$ python3 -q
>>> import numpy as np
>>> from numpy import linalg as LA
>>> np.set_printoptions(precision=3, suppress=True, linewidth=120, floatmode="fixed")
>>> def rd(a):
...     return np.round(a, 3) + 0
... 
>>> m1 = np.load("a.npy")
>>> print(m1)
[[-4  0  0  0]
 [-5  3  0  0]
 [ 5 -4  3  0]
 [-4  5  4  0]]
>>> print(rd(np.sort(LA.eigvals(m1))))
[-4.000  0.000  3.000  3.000]
>>> print(np.prod(np.diag(m1)), rd(LA.det(m1)))
0 0.0
>>> U, sigma, Vt = LA.svd(m1)
>>> print(rd(sigma))
[11.118  5.154  2.615  0.000]
>>> Y = U[:, :3] @ np.diag(sigma[:3]) @ Vt[:3]
>>> print(rd(np.abs(m1 - Y).max()))
0.0
>>> print(LA.matrix_rank(m1, rtol=0.05))
3
>>> print(rd(Y))
[[-4.000  0.000  0.000  0.000]
 [-5.000  3.000  0.000  0.000]
 [ 5.000 -4.000  3.000  0.000]
 [-4.000  5.000  4.000  0.000]]
>>> print(rd(LA.norm(m1 - Y) / LA.norm(m1)))
0.0
>>> print(rd(LA.norm(m1 - Y, 2)), sigma[3])
0.0 0.0
>>> print(LA.norm(m1, axis=1).argmax())
3
>>> print(rd(LA.norm(m1[0] - m1[3])))
6.403
>>> print(m1[0] @ m1[3])
16
>>> print(rd(LA.norm(m1, 2)))
11.118
>>> proj = np.triu(np.array([[-1, -2, 1, 2], [2, 1, -1, -1], [-1, 3, 3, -2], [2, -2, -2, 1]]), 1) + np.eye(4)
>>> Y = proj @ m1 @ LA.inv(proj)
>>> print(Y)
[[  3.000   6.000  14.000  28.000]
 [ -6.000 -10.000 -11.000 -20.000]
 [ 13.000  12.000  -6.000 -26.000]
 [ -4.000  -3.000   5.000  15.000]]
>>> print(np.trace(Y), np.trace(m1))
2.0 2
>>> feats = np.load("x.npy")
>>> print(feats)
[[-1  1 -1  1]
 [-1 -1 -1 -1]
 [-1  1 -1  1]
 [-1 -1 -1 -1]]
>>> r = LA.matrix_rank(feats)
>>> print(r)
2
>>> null = LA.svd(feats)[2][r:].T
>>> print([int(LA.matrix_rank(feats[:, :j + 1])) for j in range(4)])
[1, 2, 2, 2]
>>> print(np.allclose(feats @ null, 0))
True
>>> print(rd(feats @ null))
[[0.000 0.000]
 [0.000 0.000]
 [0.000 0.000]
 [0.000 0.000]]
>>> print([int(LA.matrix_rank(feats[:i])) for i in range(1, len(feats) + 1)])
[1, 2, 2, 2]
>>> print(null.shape)
(4, 2)
>>> print([int(LA.matrix_rank(np.delete(feats, i, axis=0))) for i in range(4)])
[2, 2, 2, 2]
>>> u = np.array([0, 3, 0])
>>> print(np.correlate(feats[1], feats[0], "full"))
[-1  0 -1  0  1  0  1]
>>> print(np.array([np.convolve(row, u, "same") for row in feats]))
[[-3  3 -3  3]
 [-3 -3 -3 -3]
 [-3  3 -3  3]
 [-3 -3 -3 -3]]
>>> print(np.convolve(feats[1], u))
[ 0 -3 -3 -3 -3  0]
>>> print(np.polyval(u, feats[1]))
[-3 -3 -3 -3]
>>> U, sigma, Vt = LA.svd(feats)
>>> print(np.argmax(sigma[:-1] / (sigma[1:] + 1e-6)) + 1)
2
>>> Y = U[:, :2] @ np.diag(sigma[:2]) @ Vt[:2]
>>> print(rd(LA.norm(feats - Y, 2)), rd(sigma[2]))
0.0 0.0
>>> print(LA.matrix_rank(feats, rtol=0.05))
2
>>> print(rd(LA.det(feats)))
0.0
>>> print((feats - feats.T) / 2)
[[ 0.000  1.000  0.000  1.000]
 [-1.000  0.000 -1.000  0.000]
 [ 0.000  1.000  0.000  1.000]
 [-1.000  0.000 -1.000  0.000]]
>>> print(np.allclose(feats @ feats.T, feats.T @ feats))
True
>>> print(rd(np.sort(np.abs(LA.eigvals(feats)))))
[0.000 0.000 2.828 2.828]
>>> print((feats + feats.T) / 2)
[[-1.000  0.000 -1.000  0.000]
 [ 0.000 -1.000  0.000 -1.000]
 [-1.000  0.000 -1.000  0.000]
 [ 0.000 -1.000  0.000 -1.000]]
>>> x0 = np.array([0, 3, 1, 0])
>>> print(feats @ x0)
[ 2 -4  2 -4]
>>> print(feats * x0)
[[ 0  3 -1  0]
 [ 0 -3 -1  0]
 [ 0  3 -1  0]
 [ 0 -3 -1  0]]
>>> print(LA.norm(feats @ x0) <= LA.norm(feats, 2) * LA.norm(x0) + 1e-9)
True
>>> X = np.abs(np.array([[3, -2, 7, -5], [-7, 6, 6, -6], [-2, 2, 4, 5], [4, -1, -8, -7]])) + np.eye(4)
>>> X = X / X.sum(axis=1, keepdims=True)
>>> print(rd(X))
[[0.222 0.111 0.389 0.278]
 [0.269 0.269 0.231 0.231]
 [0.143 0.143 0.357 0.357]
 [0.190 0.048 0.381 0.381]]
>>> print(X @ np.ones(4))
[1.000 1.000 1.000 1.000]
>>> print(X.sum(axis=1))
[1.000 1.000 1.000 1.000]
>>> pr = np.eye(4)[0]
>>> for _ in range(7):
...     pr = pr @ X
...     print(pr.round(3))
... 
[0.222 0.111 0.389 0.278]
[0.188 0.123 0.357 0.332]
[0.189 0.121 0.355 0.335]
[0.189 0.120 0.356 0.335]
[0.189 0.120 0.356 0.335]
[0.189 0.120 0.356 0.335]
[0.189 0.120 0.356 0.335]
>>> F = np.array([[1, 2, 2], [1, 0, 1], [0, 3, 0]])
>>> F[-1] = F[0] + -1 * F[1]
>>> print(F)
[[1 2 2]
 [1 0 1]
 [0 2 1]]
>>> print(np.unique(F.round(6), axis=0).shape)
(3, 3)
>>> print(np.allclose(F[:-1].T @ LA.lstsq(F[:-1].T, F[-1])[0], F[-1]))
True
>>> print(rd(np.trace(LA.pinv(F) @ F)))
2.0
>>> print(np.abs(np.diag(LA.qr(F)[1])) > 1e-9)
[ True  True False]
>>> rng = np.random.default_rng(226)
>>> Y = F + rng.integers(-2, 3, (3, 2)) @ rng.integers(-2, 3, (2, 3))
>>> print(Y)
[[ 6  7  2]
 [ 6  5  1]
 [ 0  2 -4]]
>>> print(Y - F)
[[ 5  5  0]
 [ 5  5  0]
 [ 0  0 -5]]
>>> print(LA.matrix_rank(Y - F, tol=1e-8))
2
>>> x0 = np.array([-1, 1, -2])
>>> y = Y @ x0
>>> print(y)
[-3 -3 10]
>>> print(rd(LA.solve(Y, Y[:, 2])))
[0.000 0.000 1.000]
>>> print(rd(LA.solve(Y, y + Y[:, 0])))
[ 0.000  1.000 -2.000]
>>> print(rd(LA.solve(Y, y)))
[-1.000  1.000 -2.000]
>>> ang = np.radians(60)
>>> r_ = np.eye(3)
>>> r_[2, 2] = r_[0, 0] = np.cos(ang)
>>> r_[2, 0], r_[0, 2] = -np.sin(ang), np.sin(ang)
>>> print(rd(r_))
[[ 0.500  0.000  0.866]
 [ 0.000  1.000  0.000]
 [-0.866  0.000  0.500]]
>>> Y = F @ r_.T
>>> print(rd(LA.svd(F, compute_uv=False)), rd(LA.svd(Y, compute_uv=False)))
[3.753 1.385 0.000] [3.753 1.385 0.000]
>>> print(rd(Y))
[[ 2.232  2.000  0.134]
 [ 1.366  0.000 -0.366]
 [ 0.866  2.000  0.500]]
>>> print(np.allclose(F @ F.T, Y @ Y.T))
True
>>> print(rd(LA.det(r_)), np.trace(r_))
1.0 2.0
>>> W0 = np.loadtxt("w.csv", delimiter=",")
>>> print(W0)
[[  5.000  -6.000   9.000  -6.000]
 [  8.000  -6.000   8.000  -2.000]
 [-20.000  20.000 -24.000  20.000]
 [-29.000  26.000 -29.000  22.000]]
>>> print(np.einsum("ij,ji->", W0, W0))
69.0
>>> print(rd(LA.eigvals(W0)))
[-4.000 -1.000  6.000 -4.000]
>>> print(np.einsum("ii->", W0))
-3.0
>>> print(rd(LA.eigvals(W0).sum().real))
-3.0
>>> print(rd(np.poly(W0)))
[   1.000    3.000  -30.000 -128.000  -96.000]
>>> print(rd(LA.det(2 * W0)), rd(LA.det(W0)))
-1536.0 -96.0
>>> x0 = np.array([0, 3, -3, 2])
>>> print(W0 @ x0)
[-57.000 -46.000 172.000 209.000]
>>> print((W0 * x0).sum(axis=1))
[-57.000 -46.000 172.000 209.000]
>>> print((W0 @ x0).argmax())
3
>>> print(rd(np.sort(np.abs(LA.eigvals(F)))))
[0.000 1.000 3.000]
>>> print(LA.matrix_power(F, 3))
[[ 9 18 18]
 [ 5  8  9]
 [ 4 10  9]]
>>> print(np.allclose(F, F.T))
False
>>> print(np.unique(feats.round(6), axis=0).shape)
(2, 4)
>>> print(np.abs(np.diag(LA.qr(feats)[1])) > 1e-9)
[ True  True False False]
>>> Y = LA.inv(W0)
>>> print(rd(Y))
[[-2.500  1.500 -2.250  1.500]
 [-4.917  3.167 -4.917  3.417]
 [-0.833  0.833 -1.083  0.833]
 [ 1.417 -0.667  1.417 -0.917]]
>>> print(rd(LA.slogdet(W0)[0]))
-1.0
>>> print((np.abs(Y) > 1e-9).astype(int))
[[1 1 1 1]
 [1 1 1 1]
 [1 1 1 1]
 [1 1 1 1]]
>>> print(rd(W0 @ Y))
[[1.000 0.000 0.000 0.000]
 [0.000 1.000 0.000 0.000]
 [0.000 0.000 1.000 0.000]
 [0.000 0.000 0.000 1.000]]
>>> J = np.array([[0, 8, 9], [0, 0, 3], [5, 8, 2]])
>>> J[-1] = J[0] + -1 * J[1]
>>> print(J)
[[0 8 9]
 [0 0 3]
 [0 8 6]]
>>> Y = np.array([[0, 5, 2], [-4, -5, 4], [2, -2, -3], [-3, -4, 5]])
>>> print(Y.T @ feats.T)
[[ -9   5  -9   5]
 [-12   6 -12   6]
 [ 10  -8  10  -8]]
>>> print(np.einsum("ij,ij->i", feats, feats))
[4 4 4 4]
>>> print(np.einsum("ik,kj->ij", feats, Y))
[[ -9 -12  10]
 [  5   6  -8]
 [ -9 -12  10]
 [  5   6  -8]]
>>> E = np.load("mat.npy")
>>> print(E)
[[-0.012 -0.042 -2.990]
 [-5.900  5.965  6.036]
 [ 5.962 -6.089 -6.048]]
>>> print(rd(LA.det(X.T)))
0.001
>>> print(rd(np.kron(np.eye(2, dtype=int), X)))
[[0.222 0.111 0.389 0.278 0.000 0.000 0.000 0.000]
 [0.269 0.269 0.231 0.231 0.000 0.000 0.000 0.000]
 [0.143 0.143 0.357 0.357 0.000 0.000 0.000 0.000]
 [0.190 0.048 0.381 0.381 0.000 0.000 0.000 0.000]
 [0.000 0.000 0.000 0.000 0.222 0.111 0.389 0.278]
 [0.000 0.000 0.000 0.000 0.269 0.269 0.231 0.231]
 [0.000 0.000 0.000 0.000 0.143 0.143 0.357 0.357]
 [0.000 0.000 0.000 0.000 0.190 0.048 0.381 0.381]]
>>> print(rd(LA.det(2 * X)), rd(LA.det(X)))
0.016 0.001
>>> print(rd(LA.det(X[::-1])))
0.001
>>> Y = X / LA.norm(X, axis=1, keepdims=True)
>>> cov = Y @ Y.T
>>> print(rd(cov[0]))
[1.000 0.902 0.975 0.976]
>>> print(rd(LA.norm(Y, axis=1)))
[1.000 1.000 1.000 1.000]
>>> print(rd(cov))
[[1.000 0.902 0.975 0.976]
 [0.902 1.000 0.886 0.834]
 [0.975 0.886 1.000 0.981]
 [0.976 0.834 0.981 1.000]]
>>> x0 = np.array([-2, 3, 1])
>>> y = E @ x0
>>> b, lr = np.zeros(3), 1 / LA.norm(E, 2) ** 2
>>> for i in range(40):
...     b -= lr * E.T @ (E @ b - y)
...     if i % 10 == 0: print(i, round(LA.norm(E @ b - y), 3))
... 
0 3.05
10 2.335
20 1.788
30 1.369
>>> print(rd(LA.cond(E)))
477.815
>>> print(np.unravel_index(np.abs(E).argmax(), E.shape))
(np.int64(2), np.int64(1))
>>> print(E.shape)
(3, 3)
>>> print(rd(E.sum(axis=1)))
[-3.044  6.101 -6.175]
>>> print(np.abs(E).max())
6.089
>>> print(rd(E - E[0]))
[[ 0.000  0.000  0.000]
 [-5.888  6.007  9.026]
 [ 5.974 -6.047 -3.058]]
>>> U, sigma, Vt = LA.svd(E)
>>> print(np.argmax(sigma[:-1] / (sigma[1:] + 1e-6)) + 1)
2
>>> print(rd(sigma))
[14.805  2.403  0.031]
>>> Y = U[:, :2] @ np.diag(sigma[:2]) @ Vt[:2]
>>> print(rd(Y))
[[-0.012 -0.042 -2.990]
 [-5.884  5.981  6.036]
 [ 5.977 -6.074 -6.048]]
>>> print(rd(np.abs(E - Y).max()))
0.016
>>> mat = np.loadtxt("test9.csv", delimiter=",")
>>> print(mat)
[[ 1.000  1.000 -1.000]
 [-1.000  2.000  1.000]
 [ 1.000  2.000 -1.000]
 [-1.000  2.000  1.000]]
>>> Y = mat[0, 0] * mat[1:] - np.outer(mat[1:, 0], mat[0])
>>> print(Y)
[[0.000 3.000 0.000]
 [0.000 1.000 0.000]
 [0.000 3.000 0.000]]
>>> print(LA.matrix_rank(Y), LA.matrix_rank(mat))
1 2
>>> print(rd(np.trace(LA.pinv(mat) @ mat)))
2.0
>>> Y = mat / np.sqrt((mat ** 2).mean(axis=1, keepdims=True))
>>> print(LA.matrix_rank(mat - mat.mean(axis=1, keepdims=True)))
2
